% python3 -q
>>> import numpy as np
>>> from numpy import linalg as LA
>>> np.set_printoptions(suppress=True, linewidth=160)
>>> def tidy(a):
...     return np.round(a, 2) + 0
... 
>>> feats = np.load("run15.npy")
>>> tidy(feats)
array([[ 0.  , -0.83, -2.22,  1.11, -0.12,  0.93, -1.12, -0.07],
       [ 1.18, -0.48,  0.67, -0.2 , -1.1 ,  1.37,  0.22, -1.93],
       [ 1.97,  0.55, -0.85,  0.76,  0.47, -1.55,  0.74, -0.59],
       [ 1.18, -0.67, -0.19, -1.74,  1.8 ,  0.67, -0.51,  0.39],
       [ 1.18, -0.11,  0.04, -0.72, -1.92, -0.53, -1.03,  1.43],
       [-0.79, -1.31, -1.18, -1.46, -0.68, -0.96,  1.19, -0.57],
       [-0.39, -0.7 ,  0.67,  0.  ,  0.33, -1.47, -1.99, -1.29],
       [ 0.39, -2.26,  1.  ,  1.22,  0.25, -0.17,  0.68,  0.84]])
>>> rng = np.random.default_rng(163442)
>>> lab = rng.permutation(8)
>>> M2 = feats[:, lab] * rng.choice([-1, 1], 8)
>>> tidy(M2)
array([[-1.12,  0.07,  0.12, -0.83, -0.93,  2.22,  0.  , -1.11],
       [ 0.22,  1.93,  1.1 , -0.48, -1.37, -0.67,  1.18,  0.2 ],
       [ 0.74,  0.59, -0.47,  0.55,  1.55,  0.85,  1.97, -0.76],
       [-0.51, -0.39, -1.8 , -0.67, -0.67,  0.19,  1.18,  1.74],
       [-1.03, -1.43,  1.92, -0.11,  0.53, -0.04,  1.18,  0.72],
       [ 1.19,  0.57,  0.68, -1.31,  0.96,  1.18, -0.79,  1.46],
       [-1.99,  1.29, -0.33, -0.7 ,  1.47, -0.67, -0.39,  0.  ],
       [ 0.68, -0.84, -0.25, -2.26,  0.17, -1.  ,  0.39, -1.22]])
>>> left, _, VT = LA.svd(feats.T @ M2)
>>> lab
array([6, 7, 4, 1, 5, 2, 0, 3])
>>> tidy(LA.svd(feats, compute_uv=False))
array([3., 3., 3., 3., 3., 3., 3., 3.])
>>> tidy(LA.norm(feats, axis=0))
array([3., 3., 3., 3., 3., 3., 3., 3.])
>>> w1 = np.array([[3, 3], [0, 1], [0, 2], [3, 4], [2, 4], [5, 1], [4, 3], [3, 2]])
>>> beta = np.array([-1, -5])
>>> hid = np.maximum(feats @ w1 + beta, 0)
>>> tidy(hid)
array([[2.06, 0.  ],
       [1.69, 0.  ],
       [1.56, 4.15],
       [3.4 , 0.  ],
       [0.  , 0.  ],
       [0.  , 0.  ],
       [0.  , 0.  ],
       [8.73, 5.36]])
>>> W2 = np.array([[3, -1], [-1, 3]])
>>> tidy(hid @ W2)
array([[ 6.19, -2.06],
       [ 5.07, -1.69],
       [ 0.52, 10.9 ],
       [10.2 , -3.4 ],
       [ 0.  ,  0.  ],
       [ 0.  ,  0.  ],
       [ 0.  ,  0.  ],
       [20.83,  7.35]])
>>> O, vecs = LA.qr(feats[:, :7])[0], LA.qr(feats[:, 7:])[0]
>>> s = LA.svd(O.T @ vecs, compute_uv=False)
>>> tidy(np.degrees(np.arccos(s.clip(0, 1))))
array([90.])
>>> (s > 0.9).sum()
np.int64(0)
>>> tidy(s)
array([0.])
>>> m1 = np.loadtxt("sample9.csv", delimiter=",")
>>> m1
array([[7., 1., 6., 1., 7., 1., 5., 1.],
       [1., 7., 1., 6., 1., 7., 1., 5.],
       [5., 1., 7., 1., 6., 1., 7., 1.],
       [1., 5., 1., 7., 1., 6., 1., 7.],
       [7., 1., 5., 1., 7., 1., 6., 1.],
       [1., 7., 1., 5., 1., 7., 1., 6.],
       [6., 1., 7., 1., 5., 1., 7., 1.],
       [1., 6., 1., 7., 1., 5., 1., 7.]])
>>> np.allclose(m1 @ m1.T, m1.T @ m1)
True
>>> np.fft.fft(m1[0])
array([29.+0.j,  0.-1.j,  3.+0.j,  0.+1.j, 21.+0.j,  0.-1.j,  3.+0.j,  0.+1.j])
>>> (m1 @ m1)[0]
array([162.,  50., 158.,  50., 163.,  50., 158.,  50.])
>>> m1 @ (-1.0) ** np.arange(8)
array([ 21., -21.,  21., -21.,  21., -21.,  21., -21.])
>>> np.sort(np.abs(np.fft.fft(m1[0]))), tidy(np.sort(LA.svd(m1, compute_uv=False)))
(array([ 1.,  1.,  1.,  1.,  3.,  3., 21., 29.]), array([ 1.,  1.,  1.,  1.,  3.,  3., 21., 29.]))
>>> M2 = np.array([[-2, 1, -2],
...     [0, 1, 2],
...     [-2, 2, 2],
...     [2, -1, 2],
...     [2, 1, 2],
...     [2, -1, -1],
...     [-2, -2, 0],
...     [-1, 0, 1]])
>>> np.einsum("ik,kj->ji", m1, M2)
array([[-19.,  17., -23.,  15., -19.,  14., -27.,  13.],
       [ 15.,  -4.,  10.,  -6.,  11.,  -3.,  10.,  -4.],
       [ 16.,  26.,  20.,  27.,  14.,  25.,  16.,  30.]])
>>> M2 @ m1
Traceback (most recent call last):
  File "<python-input-34>", line 1, in <module>
    M2 @ m1
    ~~~^~~~
ValueError: matmul: Input operand 1 has a mismatch in its core dimension 0, with gufunc signature (n?,k),(k,m?)->(n?,m?) (size 8 is different from 3)
>>> np.einsum("ij,ij->i", m1, m1)
array([163., 163., 163., 163., 163., 163., 163., 163.])
>>> LA.matrix_rank(m1 @ M2)
np.int64(3)
>>> np.count_nonzero(m1)
np.int64(64)
>>> m1.sum(axis=1)
array([29., 29., 29., 29., 29., 29., 29., 29.])
>>> tidy(LA.svd(m1, compute_uv=False))
array([29., 21.,  3.,  3.,  1.,  1.,  1.,  1.])
>>> np.diff(m1, axis=0)
array([[-6.,  6., -5.,  5., -6.,  6., -4.,  4.],
       [ 4., -6.,  6., -5.,  5., -6.,  6., -4.],
       [-4.,  4., -6.,  6., -5.,  5., -6.,  6.],
       [ 6., -4.,  4., -6.,  6., -5.,  5., -6.],
       [-6.,  6., -4.,  4., -6.,  6., -5.,  5.],
       [ 5., -6.,  6., -4.,  4., -6.,  6., -5.],
       [-5.,  5., -6.,  6., -4.,  4., -6.,  6.]])
>>> J = np.load("mat.npy")
>>> J
array([[ 24., -15.,  15., -25.,  10.,  20., -15.],
       [-15.,   8.,  -9.,  15.,  -6., -12.,   9.],
       [ 15.,  -9.,   8., -15.,   6.,  12.,  -9.],
       [-25.,  15., -15.,  24., -10., -20.,  15.],
       [ 10.,  -6.,   6., -10.,   3.,   8.,  -6.],
       [ 20., -12.,  12., -20.,   8.,  15., -12.],
       [-15.,   9.,  -9.,  15.,  -6., -12.,   8.]])
>>> blk = np.stack([J, -2 * J, J[::-1]])
>>> (blk @ J.T).shape
(3, 7, 7)
>>> blk.shape
(3, 7, 7)
>>> tidy(LA.det(blk))
array([    96., -12288.,    -96.])
>>> blk.sum(axis=0)
array([[-39.,  24., -24.,  40., -16., -32.,  23.],
       [ 35., -20.,  21., -35.,  14.,  27., -21.],
       [ -5.,   3.,  -2.,   5.,  -3.,  -4.,   3.],
       [  0.,   0.,   0.,   0.,   0.,   0.,   0.],
       [  5.,  -3.,   2.,  -5.,   3.,   4.,  -3.],
       [-35.,  20., -21.,  35., -14., -27.,  21.],
       [ 39., -24.,  24., -40.,  16.,  32., -23.]])
